$ python3 -q
>>> import numpy as np
>>> from numpy import linalg as LA
>>> np.set_printoptions(suppress=True, linewidth=120)
>>> def tidy(a):
...     return np.round(a, 1) + 0
... 
>>> m1 = np.array([[-0.3, -3.3, -1.3],
...     [0.1, -1.5, -0.7],
...     [0.0, -6.2, -2.8],
...     [-0.1, 6.5, 2.8],
...     [0.1, 1.3, 0.7],
...     [-0.2, 4.8, 2.0],
...     [-0.1, 1.8, 0.6],
...     [-0.1, 6.6, 2.7],
...     [-0.1, 6.5, 2.8],
...     [0.0, -0.1, 0.0],
...     [0.1, 6.5, 2.8],
...     [-0.1, -4.7, -2.1],
...     [0.0, 1.5, 0.9],
...     [0.0, -3.0, -1.2],
...     [0.1, -4.7, -1.9]])
>>> round(np.log10(LA.cond(m1)))
2
>>> LA.matrix_rank(m1, rtol=0.1)
np.int64(1)
>>> LA.cond(m1) > 100
np.False_
>>> x0 = np.array([2, 3, 0])
>>> LA.norm(m1 @ x0) <= LA.norm(m1, 2) * LA.norm(x0) + 1e-9
np.True_
>>> tidy(m1 @ (2 * x0))
array([-21. ,  -8.6, -37.2,  38.6,   8.2,  28. ,  10.4,  39.2,  38.6,  -0.6,  39.4, -28.6,   9. , -18. , -27.8])
>>> np.sign((m1 @ x0).round(6))
array([-1., -1., -1.,  1.,  1.,  1.,  1.,  1.,  1., -1.,  1., -1.,  1., -1., -1.])
>>> tidy((m1 * x0).sum(axis=1))
array([-10.5,  -4.3, -18.6,  19.3,   4.1,  14. ,   5.2,  19.6,  19.3,  -0.3,  19.7, -14.3,   4.5,  -9. , -13.9])
>>> m1 @ np.ones(3)
array([-4.9, -2.1, -9. ,  9.2,  2.1,  6.6,  2.3,  9.2,  9.2, -0.1,  9.4, -6.9,  2.4, -4.2, -6.5])
>>> tidy(np.einsum("ij,j->i", m1, x0))
array([-10.5,  -4.3, -18.6,  19.3,   4.1,  14. ,   5.2,  19.6,  19.3,  -0.3,  19.7, -14.3,   4.5,  -9. , -13.9])
>>> tidy(m1 * x0)
array([[ -0.6,  -9.9,   0. ],
       [  0.2,  -4.5,   0. ],
       [  0. , -18.6,   0. ],
       [ -0.2,  19.5,   0. ],
       [  0.2,   3.9,   0. ],
       [ -0.4,  14.4,   0. ],
       [ -0.2,   5.4,   0. ],
       [ -0.2,  19.8,   0. ],
       [ -0.2,  19.5,   0. ],
       [  0. ,  -0.3,   0. ],
       [  0.2,  19.5,   0. ],
       [ -0.2, -14.1,   0. ],
       [  0. ,   4.5,   0. ],
       [  0. ,  -9. ,   0. ],
       [  0.2, -14.1,   0. ]])
>>> z = m1[:, 0] > np.median(m1[:, 0])
>>> r0 = m1[z].mean(axis=0) - m1[~z].mean(axis=0)
>>> np.argsort(-np.abs(r0).round(6), kind="stable")
array([1, 0, 2])
>>> z.astype(int)
array([0, 1, 0, 0, 1, 0, 0, 0, 0, 0, 1, 0, 0, 0, 1])
>>> tidy(r0)
array([ 0.2, -0.5, -0.2])
>>> x0 = np.array([2, 1, -2])
>>> y = m1 @ x0
>>> tidy(y)
array([-1.3,  0.1, -0.6,  0.7,  0.1,  0.4,  0.4,  1. ,  0.7, -0.1,  1.1, -0.7, -0.3, -0.6, -0.7])
>>> try:
...     LA.solve(m1, y)
... except LA.LinAlgError as e:
...     print(e)
... 
Last 2 dimensions of the array must be square
>>> rng = np.random.default_rng(40)
>>> y = y + 0.1 * rng.normal(size=15)
>>> tidy(y)
array([-1.4,  0. , -0.7,  0.8,  0. ,  0.3,  0.4,  1.1,  0.6, -0.2,  1.1, -0.7, -0.3, -0.7, -0.8])
>>> coef, *_ = LA.lstsq(m1, y)
>>> tidy(coef)
array([ 2.1,  1.1, -2.1])
>>> coef.round()
array([ 2.,  1., -2.])
>>> [round(float(LA.norm(LA.solve(m1.T @ m1 + lam * np.eye(3), m1.T @ y))), 2) for lam in (0, 1, 10, 100)]
[3.21, 0.46, 0.14, 0.1]
>>> tidy(LA.norm(y - m1 @ coef))
np.float64(0.3)
>>> dist = LA.norm(m1[:, None] - m1[None], axis=-1)
>>> dist[7].round(6).argsort(kind="stable")[:4]
array([ 7,  3,  8, 10])
>>> LA.matrix_rank(dist ** 2)
np.int64(5)
>>> arr = np.array([[-4, 0, 0], [0, 3, 0], [0, 0, -1]])
>>> Q, evecs = LA.qr(arr[:, :1])[0], LA.qr(arr[:, 1:])[0]
>>> sigma = LA.svd(Q.T @ evecs, compute_uv=False)
>>> tidy(LA.norm(Q @ Q.T - evecs @ evecs.T, 2))
np.float64(1.0)
>>> np.degrees(np.arccos(sigma.clip(0, 1)))
array([90.])
>>> np.all(LA.eigvalsh(arr) > 0)
np.False_
>>> vals, evecs = LA.eigh(arr)
>>> (vals > 1e-8).sum(), (vals < -1e-8).sum()
(np.int64(1), np.int64(2))
>>> evecs.T @ evecs
array([[1., 0., 0.],
       [0., 1., 0.],
       [0., 0., 1.]])
>>> vals.sum(), np.trace(arr)
(np.float64(-2.0), np.int64(-2))
>>> np.abs(evecs[:, -1])
array([0., 1., 0.])
>>> Xs = (m1 - m1.mean(axis=0)) / m1.std(axis=0)
>>> tidy(Xs.std(axis=0))
array([1., 1., 1.])
>>> np.argwhere(np.abs(Xs) > 2)
array([[0, 0]])
>>> coef = LA.lstsq(np.delete(Xs, 2, axis=1), Xs[:, 2])[0]
>>> np.abs(coef).argmax()
np.int64(1)
>>> tidy(coef)
array([0., 1.])
>>> def softmax(z):
...     e = np.exp(z - z.max(axis=-1, keepdims=True))
...     return e / e.sum(axis=-1, keepdims=True)
... 
>>> tidy(softmax(arr[0] + -3))
array([0. , 0.5, 0.5])
>>> tidy(softmax(10 * arr[0]))
array([0. , 0.5, 0.5])
>>> tidy(softmax(arr).sum(axis=1))
array([1., 1., 1.])
>>> att = arr @ arr.T / np.sqrt(3)
>>> softmax(att).round(6).argmax(axis=1)
array([0, 1, 2])
>>> tidy(softmax(att)[0] @ arr)
array([-4.,  0.,  0.])
>>> mat = np.loadtxt("case10.csv", delimiter=",")
>>> mat
array([[4., 3., 0., 3.],
       [3., 4., 0., 3.],
       [0., 0., 4., 0.],
       [3., 3., 0., 4.]])
>>> tidy(np.abs(LA.eigvals(arr)).max())
np.float64(4.0)
>>> Q, r_ = LA.qr(mat)
>>> Q.shape, r_.shape
((4, 4), (4, 4))
>>> tidy(abs(r_[0, 0])), tidy(LA.norm(mat[:, 0]))
(np.float64(5.8), np.float64(5.8))
>>> tidy(Q @ r_)
array([[4., 3., 0., 3.],
       [3., 4., 0., 3.],
       [0., 0., 4., 0.],
       [3., 3., 0., 4.]])
>>> tidy(Q)
array([[-0.7,  0.6,  0. , -0.4],
       [-0.5, -0.8,  0. , -0.4],
       [ 0. ,  0. ,  1. ,  0. ],
       [-0.5, -0.1,  0. ,  0.9]])
>>> np.allclose(r_.T @ r_, mat.T @ mat)
True
>>> r0, v = Q[0], Q[3]
>>> tidy(r0 @ r0)
np.float64(1.0)
>>> tidy(r0 @ v)
np.float64(0.0)
>>> pr = (r0 @ v) / (r0 @ r0) * r0
>>> LA.matrix_rank(np.outer(r0, v))
np.int64(1)
>>> tidy(v - pr)
array([-0.5, -0.1,  0. ,  0.9])
>>> tidy((v - pr) @ r0)
np.float64(0.0)
>>> tidy(np.outer(r0, v))
array([[ 0.4,  0. ,  0. , -0.6],
       [-0.3,  0. ,  0. ,  0.5],
       [ 0. ,  0. ,  0. ,  0. ],
       [ 0.2,  0. ,  0. , -0.3]])
>>> tidy(pr)
array([0., 0., 0., 0.])
>>> r0 = np.array([-7, -9, 6, -9])
>>> M2 = mat + np.outer(r0, np.eye(4)[0])
>>> tidy(LA.det(M2) / LA.det(mat)), tidy(1 + LA.solve(mat, r0)[0])
(np.float64(1.5), np.float64(1.5))
>>> M2 = mat[0, 0] * mat[1:] - np.outer(mat[1:, 0], mat[0])
>>> M2
array([[ 0.,  7.,  0.,  3.],
       [ 0.,  0., 16.,  0.],
       [ 0.,  3.,  0.,  7.]])
>>> LA.matrix_rank(M2), LA.matrix_rank(mat)
(np.int64(3), np.int64(4))
>>> tidy(mat[:, 0] / mat[0, 0])
array([1. , 0.8, 0. , 0.8])
>>> J = np.load("run4.npy")
>>> J
array([[3.3, 2. , 2. ],
       [3. , 2.3, 2. ],
       [3. , 2. , 2.3]])
>>> vals, evecs = LA.eig(J)
>>> tidy(np.sort(LA.eigvals(LA.inv(J))))
array([0.1, 3.3, 3.3])
>>> tidy(vals)
array([0.3, 7.3, 0.3])
>>> tidy(np.sort(LA.eigvals(J @ J)))
array([ 0.1,  0.1, 53.3])
>>> feats = np.load("sample16.npy")
>>> feats
array([[0, 1, 1],
       [1, 0, 1],
       [1, 1, 0]])
>>> vals, evecs = LA.eigh(feats)
>>> x0 = np.array([0, 3, -6])
>>> x0 @ feats @ x0 / (x0 @ x0), tidy(vals[0]), tidy(vals[-1])
(np.float64(-0.8), np.float64(-1.0), np.float64(2.0))
>>> tidy(LA.eigvalsh(feats[1:, 1:]))
array([-1.,  1.])
>>> x0 @ feats @ x0
np.int64(-36)
>>> W1 = np.array([[3, -2], [1, 3], [1, -3]])
>>> coef = np.array([3, 0])
>>> H = np.maximum(feats @ W1 + coef, 0)
>>> (H > 0).astype(int)
array([[1, 0],
       [1, 0],
       [1, 1]])
>>> LA.matrix_rank(H)
np.int64(2)
>>> H
array([[5, 0],
       [7, 0],
       [7, 1]])
>>> C = np.array([[-2, -1], [-1, 1]])
>>> W1 @ C
array([[-4, -5],
       [-5,  2],
       [ 1, -4]])
>>> H @ C
array([[-10,  -5],
       [-14,  -7],
       [-15,  -6]])
>>> data = np.array([[-2, 0], [-3, -3]])
>>> x0 = np.array([2, 2])
>>> y = data @ x0
>>> coef, lr = np.zeros(2), 1 / LA.norm(data, 2) ** 2
>>> for i in range(12):
...     coef -= lr * data.T @ (data @ coef - y)
...     if i % 2 == 0: print(i, round(LA.norm(data @ coef - y), 1))
... 
0 0.4
2 0.3
4 0.3
6 0.2
8 0.2
10 0.1
>>> tidy(coef)
array([2.1, 1.9])
>>> M2 = data + rng.integers(-2, 3, (2, 1)) @ rng.integers(-2, 3, (1, 2))
>>> M2
array([[-4,  1],
       [-1, -4]])
>>> np.abs(M2 - data).sum(axis=1)
array([3, 3])
>>> M2 - data
array([[-2,  1],
       [ 2, -1]])
>>> LA.matrix_rank(M2 - data, tol=1e-8)
np.int64(1)
>>> tidy(LA.svd(M2 - data, compute_uv=False))
array([3.2, 0. ])
>>> E = np.loadtxt("a.csv", delimiter=",")
>>> E
array([[ -1.,  -1.,  -5.],
       [  1.,  -2., -10.],
       [  2.,   1.,   5.]])
>>> tidy(LA.norm(E, 2) / LA.norm(E))
np.float64(1.0)
>>> LA.matrix_rank(E, rtol=0.1)
np.int64(2)
>>> LA.cond(E) > 100
np.True_
>>> T = np.stack([E, 4 * E, E[::-1]])
>>> tidy(LA.det(T))
array([0., 0., 0.])
>>> LA.matrix_rank(T)
array([2, 2, 2])
>>> T.sum(axis=0)
array([[ -3.,  -4., -20.],
       [  6., -12., -60.],
       [  9.,   4.,  20.]])
>>> tidy(LA.norm(T, axis=(1, 2)))
array([12.7, 50.9, 12.7])
>>> rk = LA.matrix_rank(E)
>>> rk
np.int64(2)
>>> ns = LA.svd(E)[2][rk:].T
>>> ns.shape
(3, 1)
>>> [int(LA.matrix_rank(E[:i])) for i in range(1, len(E) + 1)]
[1, 2, 2]
>>> tidy(E @ ns)
array([[0.],
       [0.],
       [0.]])
>>> np.allclose(E @ ns, 0)
True
>>> [int(LA.matrix_rank(np.delete(E, i, axis=0))) for i in range(3)]
[2, 2, 2]
>>> W0 = np.eye(4, dtype=int)[rng.permutation(4)] * np.array([-3, 2, 0, 0])
>>> W0
array([[ 0,  2,  0,  0],
       [ 0,  0,  0,  0],
       [-3,  0,  0,  0],
       [ 0,  0,  0,  0]])
>>> x0 = np.array([2, 1, 2])
>>> arr @ np.eye(3)[1]
array([0., 3., 0.])
>>> arr @ (2 * x0)
array([-16,   6,  -4])
>>> (arr @ x0).argmax()
np.int64(1)
>>> W0.reshape(2, -1)
array([[ 0,  2,  0,  0,  0,  0,  0,  0],
       [-3,  0,  0,  0,  0,  0,  0,  0]])
>>> W0.ravel(order="F")
array([ 0,  0, -3,  0,  2,  0,  0,  0,  0,  0,  0,  0,  0,  0,  0,  0])
>>> T = W0.reshape(4, 2, -1)
>>> T[:, 0]
array([[ 0,  2],
       [ 0,  0],
       [-3,  0],
       [ 0,  0]])
>>> np.einsum("ihd,jhd->hij", T, T).shape
(2, 4, 4)
>>> T.transpose(1, 0, 2)
array([[[ 0,  2],
        [ 0,  0],
        [-3,  0],
        [ 0,  0]],

       [[ 0,  0],
        [ 0,  0],
        [ 0,  0],
        [ 0,  0]]])
